$ python -q
>>> import numpy as np
>>> np.set_printoptions(precision=3, suppress=True, linewidth=120)
>>> tidy = lambda a: np.round(a, 3) + 0
>>> E = np.load("w.npy")
>>> tidy(E)
array([[ 0.   , -0.195, -0.981],
       [ 0.504, -0.847,  0.168],
       [-0.864, -0.494,  0.098]])
>>> # columns are unit length and at right angles
>>> print(tidy(E @ E.T))
[[1. 0. 0.]
 [0. 1. 0.]
 [0. 0. 1.]]
>>> tidy(np.linalg.pinv(E))
array([[ 0.   ,  0.504, -0.864],
       [-0.195, -0.847, -0.494],
       [-0.981,  0.168,  0.098]])
>>> tidy(E[:, 0] @ E[:, 2])
np.float64(0.0)
>>> r0, g = E[0], E[2]
>>> tidy(r0 @ g)
np.float64(0.0)
>>> p = (r0 @ g) / (r0 @ r0) * r0
>>> np.linalg.matrix_rank(np.outer(r0, g))
np.int64(1)
>>> tidy(np.linalg.norm(r0 + g) ** 2 + np.linalg.norm(r0 - g) ** 2)
np.float64(4.0)
>>> tidy(p)
array([0., 0., 0.])
>>> F = np.load("mat.npy")
>>> F
array([[ 9., -3.,  3., -3.],
       [10., -4.,  5., -3.],
       [ 4., -4.,  5.,  0.],
       [12., -6.,  6., -3.]])
>>> # null space of dimension 1
>>> left, sig, Vh = np.linalg.svd(F)
>>> tidy(sig)
array([22.905,  3.865,  0.659,  0.   ])
>>> B = left[:, :3] @ np.diag(sig[:3]) @ Vh[:3]
>>> tidy(np.abs(F - B).max())
np.float64(0.0)
>>> np.allclose(F, F.T)
False
>>> tidy(np.linalg.det(F))
np.float64(0.0)
>>> (F - F.T) / 2
array([[ 0. , -6.5, -0.5, -7.5],
       [ 6.5,  0. ,  4.5,  1.5],
       [ 0.5, -4.5,  0. , -3. ],
       [ 7.5, -1.5,  3. ,  0. ]])
>>> assert F == F.T
Traceback (most recent call last):
  File "<python-input-25>", line 1, in <module>
    assert F == F.T
           ^^^^^^^^
ValueError: The truth value of an array with more than one element is ambiguous. Use a.any() or a.all()
>>> (F + F.T) / 2
array([[ 9. ,  3.5,  3.5,  4.5],
       [ 3.5, -4. ,  0.5, -4.5],
       [ 3.5,  0.5,  5. ,  3. ],
       [ 4.5, -4.5,  3. , -3. ]])
>>> tidy(np.abs(np.linalg.eigvals(F)).max())
np.float64(3.0)
>>> r0 = np.array([2, 0, 0])
>>> np.correlate(F[1], F[3], "full")
array([-30.,  72., -99., 183., -96.,  78., -36.])
>>> np.cross(F[1, :3], F[3, :3])
array([  6.,   0., -12.])
>>> np.array([np.convolve(row, r0, "same") for row in F])
array([[ -6.,   6.,  -6.,   0.],
       [ -8.,  10.,  -6.,   0.],
       [ -8.,  10.,   0.,   0.],
       [-12.,  12.,  -6.,   0.]])
>>> np.polyval(r0, F[1])
array([200.,  32.,  50.,  18.])
>>> tidy(np.linalg.det(F.T))
np.float64(0.0)
>>> print(np.kron(np.eye(2, dtype=int), F))
[[ 9. -3.  3. -3.  0. -0.  0. -0.]
 [10. -4.  5. -3.  0. -0.  0. -0.]
 [ 4. -4.  5.  0.  0. -0.  0.  0.]
 [12. -6.  6. -3.  0. -0.  0. -0.]
 [ 0. -0.  0. -0.  9. -3.  3. -3.]
 [ 0. -0.  0. -0. 10. -4.  5. -3.]
 [ 0. -0.  0.  0.  4. -4.  5.  0.]
 [ 0. -0.  0. -0. 12. -6.  6. -3.]]
>>> print(tidy(np.linalg.det(2 * F)), tidy(np.linalg.det(F)))
0.0 0.0
>>> print(tidy(np.linalg.eigvals(F).sum().real))
7.0
